>>> import numpy as np
>>> import numpy.linalg as la
>>> np.set_printoptions(precision=2, suppress=True, linewidth=160)
>>> def tidy(a):
...     return np.round(a, 2) + 0
... 
>>> F = np.array([[1, -1, 1, -1, 1, -1, 1, -1],
...     [1, -1, -1, 1, -1, 1, 1, -1],
...     [1, -1, 1, -1, -1, 1, -1, 1]])
>>> gram = F.T @ F
>>> np.trace(gram), (F ** 2).sum()
(np.int64(24), np.int64(24))
>>> np.allclose(gram, gram.T)
True
>>> gram
array([[ 3, -3,  1, -1, -1,  1,  1, -1],
       [-3,  3, -1,  1,  1, -1, -1,  1],
       [ 1, -1,  3, -3,  1, -1, -1,  1],
       [-1,  1, -3,  3, -1,  1,  1, -1],
       [-1,  1,  1, -1,  3, -3,  1, -1],
       [ 1, -1, -1,  1, -3,  3, -1,  1],
       [ 1, -1, -1,  1,  1, -1,  3, -3],
       [-1,  1,  1, -1, -1,  1, -3,  3]])
>>> np.diag(gram)
array([3, 3, 3, 3, 3, 3, 3, 3])
>>> left, sv, VT = la.svd(F, full_matrices=False)
>>> tidy(VT @ VT.T)
array([[1., 0., 0.],
       [0., 1., 0.],
       [0., 0., 1.]])
>>> tidy(left.T @ F @ VT.T)
array([[2.83, 0.  , 0.  ],
       [0.  , 2.83, 0.  ],
       [0.  , 0.  , 2.83]])
>>> tidy(np.sqrt((sv ** 2).sum())), tidy(la.norm(F))
(np.float64(4.9), np.float64(4.9))
>>> left.shape, sv.shape, VT.shape
((3, 3), (3,), (3, 8))
>>> tidy(left.T @ left)
array([[1., 0., 0.],
       [0., 1., 0.],
       [0., 0., 1.]])
>>> data = np.load("run5.npy")
>>> tidy(data)
array([[ 0.34, -0.34, -0.27,  0.19],
       [-0.34,  0.34,  0.27, -0.19],
       [-0.27,  0.27,  0.21, -0.15],
       [ 0.19, -0.19, -0.15,  0.11]])
>>> A2 = data / la.norm(data, axis=1, keepdims=True)
>>> gram = A2 @ A2.T
>>> tidy(gram)
array([[ 1., -1., -1.,  1.],
       [-1.,  1.,  1., -1.],
       [-1.,  1.,  1., -1.],
       [ 1., -1., -1.,  1.]])
>>> (np.abs(gram) > 0.9).astype(int)
array([[1, 1, 1, 1],
       [1, 1, 1, 1],
       [1, 1, 1, 1],
       [1, 1, 1, 1]])
>>> tidy(gram @ la.pinv(gram) @ gram)
array([[ 1., -1., -1.,  1.],
       [-1.,  1.,  1., -1.],
       [-1.,  1.,  1., -1.],
       [ 1., -1., -1.,  1.]])
>>> np.unique(gram.round(6), axis=0).shape
(2, 4)
>>> tidy(np.trace(la.pinv(gram) @ gram))
np.float64(1.0)
>>> la.lstsq(gram[:-1].T, gram[-1])[2]
np.int32(1)
>>> np.allclose(gram[:-1].T @ la.lstsq(gram[:-1].T, gram[-1])[0], gram[-1])
True
>>> left, sv, VT = la.svd(data)
>>> vecs = VT[:(sv > 1e-8).sum()]
>>> rng = np.random.default_rng(93)
>>> x0 = data[0] + 2 * data[2] + rng.integers(2) * np.eye(4)[0]
>>> tidy(x0)
array([ 0.81,  0.19,  0.15, -0.11])
>>> tidy(la.norm(x0 - vecs.T @ vecs @ x0))
np.float64(0.81)
>>> def softmax(z):
...     e = np.exp(z - z.max(axis=-1, keepdims=True))
...     return e / e.sum(axis=-1, keepdims=True)
... 
>>> tidy(softmax(10 * data[0]))
array([0.82, 0.  , 0.  , 0.18])
>>> tidy(softmax(data[0] + -1))
array([0.34, 0.17, 0.19, 0.3 ])
>>> scores = data @ data.T / np.sqrt(4)
>>> tidy(softmax(scores)[0] @ data)
array([ 0.02, -0.02, -0.02,  0.01])
>>> tidy(softmax(scores + np.triu(np.full(scores.shape, -np.inf), 1)))
array([[1.  , 0.  , 0.  , 0.  ],
       [0.42, 0.58, 0.  , 0.  ],
       [0.28, 0.37, 0.35, 0.  ],
       [0.28, 0.23, 0.23, 0.26]])
>>> z = rng.permutation(4)
>>> z
array([2, 3, 1, 0])
>>> A2 = data[z][:, z]
>>> tidy(np.diag(A2))
array([0.21, 0.11, 0.34, 0.34])
>>> np.trace(A2)
np.float64(1.0)
>>> tidy(A2)
array([[ 0.21, -0.15,  0.27, -0.27],
       [-0.15,  0.11, -0.19,  0.19],
       [ 0.27, -0.19,  0.34, -0.34],
       [-0.27,  0.19, -0.34,  0.34]])
>>> np.allclose(A2, data)
False
>>> mat = np.load("dump.npy")
>>> mat
array([[7, 1, 2],
       [2, 7, 1],
       [1, 2, 7]])
>>> T = np.stack([mat, 5 * mat, mat[::-1]])
>>> (T @ mat.T).shape
(3, 3, 3)
>>> la.matrix_rank(T)
array([3, 3, 3])
>>> np.einsum("bij,cij->bc", T, T)
array([[ 162,  810,  100],
       [ 810, 4050,  500],
       [ 100,  500,  162]])
>>> np.diff(F, axis=0)
array([[ 0,  0, -2,  2, -2,  2,  0,  0],
       [ 0,  0,  2, -2,  0,  0, -2,  2]])
>>> F.sum(axis=0)
array([ 3, -3,  1, -1, -1,  1,  1, -1])
>>> F.sum(axis=1)
array([0, 0, 0])
>>> tidy(la.svd(F, compute_uv=False))
array([2.83, 2.83, 2.83])
>>> tidy(F.mean(axis=0))
array([ 1.  , -1.  ,  0.33, -0.33, -0.33,  0.33,  0.33, -0.33])
>>> (mat @ mat)[0]
array([53, 18, 29])
>>> tidy(np.sort(np.abs(np.fft.fft(mat[0])))), tidy(np.sort(la.svd(mat, compute_uv=False)))
(array([ 5.57,  5.57, 10.  ]), array([ 5.57,  5.57, 10.  ]))
>>> feats = np.load("mat.npy")
>>> feats
array([[ 0,  0,  0],
       [ 1,  0,  0],
       [ 2,  2,  2],
       [-2,  0,  0]])
>>> W1 = np.array([[-1, -3, -1, 2], [-2, -1, 2, 2], [-3, 0, 2, 0]])
>>> coef = np.array([-3, 2, -2, 2])
>>> act = np.maximum(feats @ W1 + coef, 0)
>>> act
array([[ 0,  2,  0,  2],
       [ 0,  0,  0,  4],
       [ 0,  0,  4, 10],
       [ 0,  8,  0,  0]])
>>> W2 = np.array([[1, 0, 1], [1, -2, 0], [0, -2, 0], [0, 1, -1]])
>>> act @ W2
array([[  2,  -2,  -2],
       [  0,   4,  -4],
       [  0,   2, -10],
       [  8, -16,   0]])
>>> A = np.load("w.npy")
>>> tidy(A)
array([[-4.87, -0.97,  0.59],
       [ 3.07, -3.59,  1.65],
       [-0.46,  4.49, -2.15],
       [ 4.34, -2.28,  0.99],
       [-4.91,  0.9 , -0.32],
       [-4.86,  1.11, -0.42],
       [-4.5 , -1.92,  1.03],
       [ 4.98, -0.4 ,  0.07],
       [ 4.27, -2.38,  1.04],
       [-4.97, -0.42,  0.32],
       [ 2.41,  3.92, -1.95],
       [-2.63,  3.86, -1.8 ],
       [-2.23, -4.01,  1.99],
       [ 1.68,  4.23, -2.08],
       [-4.64, -1.63,  0.9 ],
       [-4.98,  0.48, -0.11],
       [-0.57,  4.48, -2.15],
       [-3.48,  3.27, -1.49],
       [-2.48, -3.89,  1.93],
       [-3.75, -2.94,  1.51],
       [ 0.63, -4.47,  2.14],
       [ 1.17,  4.37, -2.13],
       [-0.88,  4.44, -2.12],
       [-4.36, -2.16,  1.15],
       [-4.93, -0.69,  0.45],
       [-1.32,  4.36, -2.07],
       [ 4.03, -2.71,  1.21]])
>>> x0 = np.array([2, -2, -1])
>>> h1 = np.maximum(A @ x0, 0)
>>> tidy(np.maximum(A @ (3 * x0), 0))
array([ 0.  , 34.95,  0.  , 36.72,  0.  ,  0.  ,  0.  , 32.09, 36.78,  0.  ,  0.  ,  0.  ,  4.69,  0.  ,  0.  ,  0.  ,  0.  ,  0.  ,  2.66,  0.  , 24.21,
        0.  ,  0.  ,  0.  ,  0.  ,  0.  , 36.78])
>>> tidy(A * (h1 > 1e-9)[:, None])
array([[ 0.  ,  0.  ,  0.  ],
       [ 3.07, -3.59,  1.65],
       [ 0.  ,  0.  ,  0.  ],
       [ 4.34, -2.28,  0.99],
       [ 0.  ,  0.  ,  0.  ],
       [ 0.  ,  0.  ,  0.  ],
       [ 0.  ,  0.  ,  0.  ],
       [ 4.98, -0.4 ,  0.07],
       [ 4.27, -2.38,  1.04],
       [ 0.  ,  0.  ,  0.  ],
       [ 0.  ,  0.  ,  0.  ],
       [ 0.  ,  0.  ,  0.  ],
       [-2.23, -4.01,  1.99],
       [ 0.  ,  0.  ,  0.  ],
       [ 0.  ,  0.  ,  0.  ],
       [ 0.  ,  0.  ,  0.  ],
       [ 0.  ,  0.  ,  0.  ],
       [ 0.  ,  0.  ,  0.  ],
       [-2.48, -3.89,  1.93],
       [ 0.  ,  0.  ,  0.  ],
       [ 0.63, -4.47,  2.14],
       [ 0.  ,  0.  ,  0.  ],
       [ 0.  ,  0.  ,  0.  ],
       [ 0.  ,  0.  ,  0.  ],
       [ 0.  ,  0.  ,  0.  ],
       [ 0.  ,  0.  ,  0.  ],
       [ 4.03, -2.71,  1.21]])
>>> tidy(A.T @ h1)
array([ 243.26, -182.16,   81.92])
>>> tidy(h1)
array([ 0.  , 11.65,  0.  , 12.24,  0.  ,  0.  ,  0.  , 10.7 , 12.26,  0.  ,  0.  ,  0.  ,  1.56,  0.  ,  0.  ,  0.  ,  0.  ,  0.  ,  0.89,  0.  ,  8.07,
        0.  ,  0.  ,  0.  ,  0.  ,  0.  , 12.26])
>>> W2 = A[[5, 10]].astype(float)
>>> for _ in range(6):
...     z = la.norm(A[:, None] - W2, axis=-1).argmin(axis=1)
...     W2 = np.array([A[z == j].mean(axis=0) for j in range(2)])
... 
>>> z
array([0, 1, 1, 1, 0, 0, 0, 1, 1, 0, 1, 1, 0, 1, 0, 0, 1, 0, 0, 0, 0, 1, 1, 0, 0, 1, 1])
>>> np.abs(W2[1] - W2[0]).argmax()
np.int64(0)
>>> tidy(W2)
array([[-3.88, -1.24,  0.69],
       [ 1.54,  1.75, -0.88]])
>>> gram = np.cov(A, rowvar=False)
>>> tidy(np.polyfit(A[:, 0], A[:, 2], 1))
array([-0.02, -0.1 ])
>>> tidy(gram)
array([[11.84, -0.03, -0.27],
       [-0.03, 10.06, -4.85],
       [-0.27, -4.85,  2.34]])
>>> np.argsort(-A.std(axis=0).round(6), kind="stable")
array([0, 1, 2])
>>> tidy(np.corrcoef(A[:, 0], A[:, 2])[0, 1])
np.float64(-0.05)
>>> gram.shape
(3, 3)
>>> tidy(A.std(axis=0))
array([3.38, 3.11, 1.5 ])
>>> np.argwhere(np.triu(np.abs(np.corrcoef(A.T)) > 0.8, 1))
array([[1, 2]])
>>> X = np.vander(np.arange(2) - 1, 3, increasing=True)
>>> X
array([[ 1, -1,  1],
       [ 1,  0,  0]])
>>> softmax(X).sum(axis=1)
array([1., 1.])
>>> tidy(softmax(10 * X[0]))
array([0.5, 0. , 0.5])
>>> tidy(softmax(X[0] + 5))
array([0.47, 0.06, 0.47])
>>> tidy(softmax(X[0]))
array([0.47, 0.06, 0.47])
>>> scores = X @ X.T / np.sqrt(3)
>>> softmax(scores).round(6).argmax(axis=1)
array([0, 0])
>>> softmax(scores + np.triu(np.full(scores.shape, -np.inf), 1))
array([[1. , 0. ],
       [0.5, 0.5]])
>>> M = rng.normal(size=(19, 3))
>>> M = 20 * M / la.norm(M, axis=1, keepdims=True)
>>> tidy(M)
array([[ 16.18,   8.67,   7.94],
       [ -9.07, -14.46,  10.42],
       [  2.14,  10.12,  17.12],
       [ 10.81, -14.71,  -8.16],
       [ 10.47,  12.9 ,  11.14],
       [  5.85, -13.4 , -13.64],
       [  1.42,  -5.81,  19.08],
       [-18.74,   6.3 ,  -3.04],
       [ -2.29,  -6.93,  18.62],
       [ -7.75,  18.37,   1.6 ],
       [ 14.26,  14.  ,  -0.72],
       [  6.13,  -1.71, -18.96],
       [  2.02,  -1.47,  19.84],
       [-14.56,  13.08,   4.09],
       [ -7.46,  -6.21, -17.49],
       [  2.43,   4.3 , -19.38],
       [ -0.52,  17.65,   9.4 ],
       [-19.05,   3.38,   5.07],
       [ -2.07, -11.13,  16.48]])
>>> Xc = M - M.mean(axis=0)
>>> vecs = la.svd(Xc)[2][:1]
>>> A2 = Xc - Xc @ vecs.T @ vecs
>>> tidy(np.cov(Xc @ vecs.T, rowvar=False))
np.float64(183.32)
>>> tidy((Xc @ vecs.T).std(axis=0))
array([13.18])
>>> tidy(A2.std(axis=0))
array([ 9.95, 10.3 ,  2.84])
>>> la.norm(A2, axis=1).round(6).argmax()
np.int64(7)
>>> dist = la.norm(M[:, None] - M[None], axis=-1)
>>> tidy(la.norm(M, axis=1))
array([20., 20., 20., 20., 20., 20., 20., 20., 20., 20., 20., 20., 20., 20., 20., 20., 20., 20., 20.])
>>> dist[7].round(6).argsort(kind="stable")[:4]
array([ 7, 17, 13,  9])
>>> W2 = M[[5, 4]].astype(float)
>>> for _ in range(5):
...     z = la.norm(M[:, None] - W2, axis=-1).argmin(axis=1)
...     W2 = np.array([M[z == j].mean(axis=0) for j in range(2)])
... 
>>> z
array([1, 1, 1, 0, 1, 0, 1, 1, 1, 1, 1, 0, 1, 1, 0, 0, 1, 1, 1])
>>> np.abs(W2[1] - W2[0]).argmax()
np.int64(2)
>>> np.bincount(z)
array([ 5, 14])
>>> tidy(W2[1] - W2[0])
array([-5.52, 10.97, 25.32])
>>> A2 = M + rng.integers(-2, 3, (19, 1)) @ rng.integers(-2, 3, (1, 3))
>>> tidy(A2)
array([[ 20.18,  10.67,   9.94],
       [-11.07, -15.46,   9.42],
       [  0.14,   9.12,  16.12],
       [ 14.81, -12.71,  -6.16],
       [  8.47,  11.9 ,  10.14],
       [  3.85, -14.4 , -14.64],
       [  1.42,  -5.81,  19.08],
       [-22.74,   4.3 ,  -5.04],
       [  1.71,  -4.93,  20.62],
       [ -3.75,  20.37,   3.6 ],
       [ 12.26,  13.  ,  -1.72],
       [  6.13,  -1.71, -18.96],
       [  6.02,   0.53,  21.84],
       [-14.56,  13.08,   4.09],
       [ -9.46,  -7.21, -18.49],
       [  2.43,   4.3 , -19.38],
       [  1.48,  18.65,  10.4 ],
       [-15.05,   5.38,   7.07],
       [ -6.07, -13.13,  14.48]])
>>> tidy(la.svd(A2 - M, compute_uv=False))
array([15.3,  0. ,  0. ])
>>> np.abs(A2 - M).sum(axis=1)
array([8., 4., 4., 8., 4., 4., 0., 8., 8., 8., 4., 0., 8., 0., 4., 0., 4., 8., 8.])
>>> la.matrix_rank(A2 - M, tol=1e-8)
np.int64(1)
>>> tidy(A2 - M)
array([[ 4.,  2.,  2.],
       [-2., -1., -1.],
       [-2., -1., -1.],
       [ 4.,  2.,  2.],
       [-2., -1., -1.],
       [-2., -1., -1.],
       [ 0.,  0.,  0.],
       [-4., -2., -2.],
       [ 4.,  2.,  2.],
       [ 4.,  2.,  2.],
       [-2., -1., -1.],
       [ 0.,  0.,  0.],
       [ 4.,  2.,  2.],
       [ 0.,  0.,  0.],
       [-2., -1., -1.],
       [ 0.,  0.,  0.],
       [ 2.,  1.,  1.],
       [ 4.,  2.,  2.],
       [-4., -2., -2.]])
